$ python -q
>>> import numpy as np
>>> np.set_printoptions(precision=2, suppress=True, linewidth=160, floatmode="fixed")
>>> feats = np.load("arr.npy")
>>> feats
array([[-3, -2],
       [-1,  0],
       [ 1,  2]])
>>> vec = np.array([-1, 1])
>>> target = feats @ vec
>>> np.linalg.solve(feats.T @ feats, feats.T @ target)
array([-1.00,  1.00])
>>> rng = np.random.default_rng(396)
>>> target = target + 0.05 * rng.normal(size=3)
>>> target
array([0.99, 1.03, 0.98])
>>> c, *_ = np.linalg.lstsq(feats, target)
>>> np.round(feats.T @ (target - feats @ c), 2) + 0
array([0.00, 0.00])
>>> round(np.linalg.norm(target - feats @ c), 2)
np.float64(0.04)
>>> t3 = np.stack([feats, -3 * feats, feats[::-1]])
>>> t3.sum(axis=0)
array([[ 7,  6],
       [ 1,  0],
       [-5, -6]])
>>> np.linalg.matrix_rank(t3.reshape(3, -1))
np.int64(2)
>>> np.einsum("bij,cij->bc", t3, t3)
array([[ 19, -57, -13],
       [-57, 171,  39],
       [-13,  39,  19]])
>>> np.linalg.matrix_rank(t3)
array([2, 2, 2])
>>> proj = feats @ np.linalg.solve(feats.T @ feats, feats.T)
>>> np.round(np.linalg.eigvalsh(proj), 2) + 0
array([0.00, 1.00, 1.00])
>>> np.round((np.eye(3) - proj) @ feats, 2) + 0
array([[0.00, 0.00],
       [0.00, 0.00],
       [0.00, 0.00]])
>>> vec = np.array([5, -3])
>>> a = np.maximum(feats @ vec, 0)
>>> np.tanh(feats @ vec)
array([-1.00, -1.00, -0.76])
>>> np.maximum(feats @ vec, 0) - np.maximum(-feats @ vec, 0)
array([-9, -5, -1])
>>> np.flatnonzero(a > 1e-9)
array([], dtype=int64)
>>> a
array([0, 0, 0])
>>> vec = np.array([3, 3])
>>> target = feats @ vec
>>> c, lr = np.zeros(2), 1 / np.linalg.norm(feats, 2) ** 2
>>> for i in range(30):
...     c -= lr * feats.T @ (feats @ c - target)
...     if i % 10 == 0: print(i, round(np.linalg.norm(feats @ c - target), 2))
... 
0 0.42
10 0.19
20 0.08
>>> c
array([3.02, 2.97])
>>> E = np.array([[-0.1, -0.5, -0.9],
...     [1.1, -1.2, -0.7],
...     [-0.5, -0.3, -0.4],
...     [0.3, -0.7, -0.1],
...     [-0.4, -0.4, -0.2],
...     [1.0, 0.2, 1.3],
...     [0.4, -0.4, -2.6],
...     [-1.7, -0.7, 1.7],
...     [1.0, 0.2, 1.3],
...     [1.2, 1.1, -0.9],
...     [-0.3, 0.1, 0.1],
...     [-1.2, 0.3, -1.0],
...     [1.0, 0.2, 0.6],
...     [1.4, 1.0, 0.1],
...     [-1.4, -2.1, -1.3],
...     [0.3, 0.2, 2.1],
...     [0.6, 0.3, 0.1],
...     [-0.1, 0.1, 0.7],
...     [-0.8, -0.4, 0.8],
...     [-0.1, 0.5, 1.5],
...     [0.3, -1.3, -0.3],
...     [0.4, 0.5, -0.7],
...     [0.2, 0.9, -0.3],
...     [0.6, -1.1, -0.1],
...     [-1.0, -0.6, 0.6],
...     [2.1, -0.1, 0.2]])
>>> E[20] *= 10
>>> E
array([[ -0.10,  -0.50,  -0.90],
       [  1.10,  -1.20,  -0.70],
       [ -0.50,  -0.30,  -0.40],
       [  0.30,  -0.70,  -0.10],
       [ -0.40,  -0.40,  -0.20],
       [  1.00,   0.20,   1.30],
       [  0.40,  -0.40,  -2.60],
       [ -1.70,  -0.70,   1.70],
       [  1.00,   0.20,   1.30],
       [  1.20,   1.10,  -0.90],
       [ -0.30,   0.10,   0.10],
       [ -1.20,   0.30,  -1.00],
       [  1.00,   0.20,   0.60],
       [  1.40,   1.00,   0.10],
       [ -1.40,  -2.10,  -1.30],
       [  0.30,   0.20,   2.10],
       [  0.60,   0.30,   0.10],
       [ -0.10,   0.10,   0.70],
       [ -0.80,  -0.40,   0.80],
       [ -0.10,   0.50,   1.50],
       [  3.00, -13.00,  -3.00],
       [  0.40,   0.50,  -0.70],
       [  0.20,   0.90,  -0.30],
       [  0.60,  -1.10,  -0.10],
       [ -1.00,  -0.60,   0.60],
       [  2.10,  -0.10,   0.20]])
>>> # row 8 repeats row 5
>>> proj = E @ np.linalg.solve(E.T @ E, E.T)
>>> np.linalg.matrix_rank(np.eye(26) - proj)
np.int64(23)
>>> np.round(np.diag(proj), 2) + 0
array([0.03, 0.04, 0.02, 0.00, 0.01, 0.11, 0.24, 0.26, 0.11, 0.13, 0.00, 0.10, 0.06, 0.11, 0.18, 0.17, 0.02, 0.02, 0.06, 0.07, 0.95, 0.04, 0.02, 0.01, 0.07,
       0.18])
>>> K = np.array([[3, 1, -1], [-3, -2, 0], [1, -3, 3], [1, 2, -2]]) * (rng.random((4, 3)) < 0.3)
>>> K
array([[ 3,  0,  0],
       [-3,  0,  0],
       [ 0,  0,  3],
       [ 0,  0, -2]])
>>> # looks like rank 2
>>> left, sv, vt = np.linalg.svd(K)
>>> np.argmax(sv[:-1] / (sv[1:] + 1e-6)) + 1
np.int64(2)
>>> sv
array([4.24, 3.61, 0.00])
>>> other = left[:, :2] @ np.diag(sv[:2]) @ vt[:2]
>>> np.linalg.matrix_rank(K, rtol=0.05)
np.int64(2)
>>> np.round(np.linalg.norm(K - other, 2), 2), sv[2]
(np.float64(0.0), np.float64(0.0))
>>> round(float(np.abs(K - other).max()), 2)
0.0
>>> round(float(np.linalg.norm(K - other) / np.linalg.norm(K)), 2)
0.0
>>> np.linalg.matrix_rank(other)
np.int64(2)
>>> f, r1 = K[2], K[1]
>>> f @ f
np.int64(9)
>>> p = (f @ r1) / (f @ f) * f
>>> p
array([0.00, 0.00, 0.00])
>>> np.outer(f, r1)
array([[ 0,  0,  0],
       [ 0,  0,  0],
       [-9,  0,  0]])
>>> other = np.array([[3, 5, -1], [4, 4, 3]])
>>> W2 = np.kron(other, K)
>>> np.linalg.matrix_rank(W2)
np.int64(4)
>>> W2
array([[  9,   0,   0,  15,   0,   0,  -3,   0,   0],
       [ -9,   0,   0, -15,   0,   0,   3,   0,   0],
       [  0,   0,   9,   0,   0,  15,   0,   0,  -3],
       [  0,   0,  -6,   0,   0, -10,   0,   0,   2],
       [ 12,   0,   0,  12,   0,   0,   9,   0,   0],
       [-12,   0,   0, -12,   0,   0,  -9,   0,   0],
       [  0,   0,  12,   0,   0,  12,   0,   0,   9],
       [  0,   0,  -8,   0,   0,  -8,   0,   0,  -6]])
>>> round(float(np.linalg.norm(W2, 2)), 2), round(float(np.linalg.norm(other, 2) * np.linalg.norm(K, 2)), 2)
(34.77, 34.77)
>>> W2.shape
(8, 9)
>>> other = K[0, 0] * K[1:] - np.outer(K[1:, 0], K[0])
>>> other
array([[ 0,  0,  0],
       [ 0,  0,  9],
       [ 0,  0, -6]])
>>> K[:, 0] / K[0, 0]
array([ 1.00, -1.00,  0.00,  0.00])
>>> np.flatnonzero(~other.round(6).any(axis=1))
array([0])
>>> m1 = np.array([[0, 1, 0, 0], [-2, 3, 0, 0], [0, 0, 0, 1], [0, 0, -2, 3]])
>>> q, R = np.linalg.qr(m1)
>>> q.shape, R.shape
((4, 4), (4, 4))
>>> q.T @ q
array([[1.00, 0.00, 0.00, 0.00],
       [0.00, 1.00, 0.00, 0.00],
       [0.00, 0.00, 1.00, 0.00],
       [0.00, 0.00, 0.00, 1.00]])
>>> q @ R
array([[ 0.00,  1.00,  0.00,  0.00],
       [-2.00,  3.00,  0.00,  0.00],
       [ 0.00,  0.00,  0.00,  1.00],
       [ 0.00,  0.00, -2.00,  3.00]])
>>> other = np.array([[2, -1, 2], [-1, -1, -2], [3, -3, -2], [-1, 2, 3]])
>>> np.vstack([m1, other.T]).shape
(7, 4)
>>> np.einsum("ik,kj->ij", m1, other)
array([[ -1,  -1,  -2],
       [ -7,  -1, -10],
       [ -1,   2,   3],
       [ -9,  12,  13]])
